$ ipython --no-banner

In [1]: import numpy as np

In [2]: np.set_printoptions(precision=2, suppress=True, linewidth=160, floatmode="fixed")

In [3]: rd = lambda a: np.round(a, 2) + 0

In [4]: A = np.vander(np.arange(4) - 1, 2, increasing=True)

In [5]: print(A)
[[ 1 -1]
 [ 1  0]
 [ 1  1]
 [ 1  2]]

In [6]: vec = np.array([1, 2])

In [7]: target = A @ vec

In [8]: print(rd(np.linalg.solve(A.T @ A, A.T @ target)))
[1.00 2.00]

In [9]: print(rd(np.linalg.lstsq(A, target)[0]))
[1.00 2.00]

In [10]: print(rd(np.linalg.pinv(A) @ A))
[[1.00 0.00]
 [0.00 1.00]]

In [11]: rng = np.random.default_rng(61)

In [12]: target = target + 0.02 * rng.normal(size=4)

In [13]: print(rd(target))
[-1.01  0.98  3.02  4.98]

In [14]: beta, *_ = np.linalg.lstsq(A, target)

In [15]: print(rd(beta))
[0.99 2.00]

In [16]: print(rd(A.T @ (target - A @ beta)))
[0.00 0.00]

In [17]: print(rd(np.linalg.norm(target - A @ beta)))
0.04

In [18]: Q = A.astype(float).copy()

In [19]: for j in range(2):
    ...:     Q[:, j] -= Q[:, :j] @ (Q[:, :j].T @ Q[:, j])
    ...:     Q[:, j] /= np.linalg.norm(Q[:, j])
    ...: 

In [20]: print(Q.T @ Q)
[[1.00 0.00]
 [0.00 1.00]]

In [21]: print(rd(Q.T @ A))
[[2.00 1.00]
 [0.00 2.24]]

In [22]: B = A + rng.integers(-2, 3, (4, 1)) @ rng.integers(-2, 3, (1, 2))

In [23]: print(B)
[[ 3 -3]
 [ 5 -4]
 [-1  3]
 [ 5 -2]]

In [24]: print(rd(np.linalg.svd(B - A, compute_uv=False)))
[8.94 0.00]

In [25]: E = np.load("w.npy")

In [26]: print(E)
[[-0.99  0.69 -0.43]
 [ 0.32 -0.35 -0.85]
 [-0.56  0.78  1.00]
 [ 0.93 -0.83 -0.99]
 [ 0.69 -0.31 -0.22]
 [-0.73  0.11 -0.72]
 [-0.09  0.60  1.00]
 [-0.99  0.85  0.95]
 [ 0.93 -0.65 -0.80]
 [-0.45  0.41  0.87]
 [ 0.79  0.18  0.99]
 [-0.65  0.38  0.60]
 [ 0.92  0.05  0.99]
 [-0.32  0.62  0.99]]

In [27]: vec = np.array([1, 4, 0])

In [28]: target = E @ vec

In [29]: print(rd(np.linalg.solve(E.T @ E, E.T @ target)))
[1.00 4.00 0.00]

In [30]: target = target + 0.05 * rng.normal(size=14)

In [31]: print(rd(target))
[ 1.72 -1.11  2.70 -2.44 -0.58 -0.23  2.35  2.49 -1.63  1.17  1.52  0.84  1.16  2.19]

In [32]: beta, *_ = np.linalg.lstsq(E, target)

In [33]: print(beta.round())
[1.00 4.00 0.00]

In [34]: print(rd(beta))
[1.02 4.07 0.00]

In [35]: print([round(float(np.linalg.norm(np.linalg.solve(E.T @ E + lam * np.eye(3), E.T @ target))), 2) for lam in (0, 1, 10, 100)])
[4.19, 1.69, 0.97, 0.21]

In [36]: print(rd(E.T @ (target - E @ beta)))
[0.00 0.00 0.00]

In [37]: idx = E[:, 2] > np.median(E[:, 2])

In [38]: r0 = E[idx].mean(axis=0) - E[~idx].mean(axis=0)

In [39]: print(rd((((E - E.mean(axis=0)) @ r0 > 0) == idx).mean()))
0.93

In [40]: print(rd(r0))
[-0.17  0.64  1.46]

In [41]: print(np.argsort(-np.abs(r0).round(6), kind="stable"))
[2 1 0]
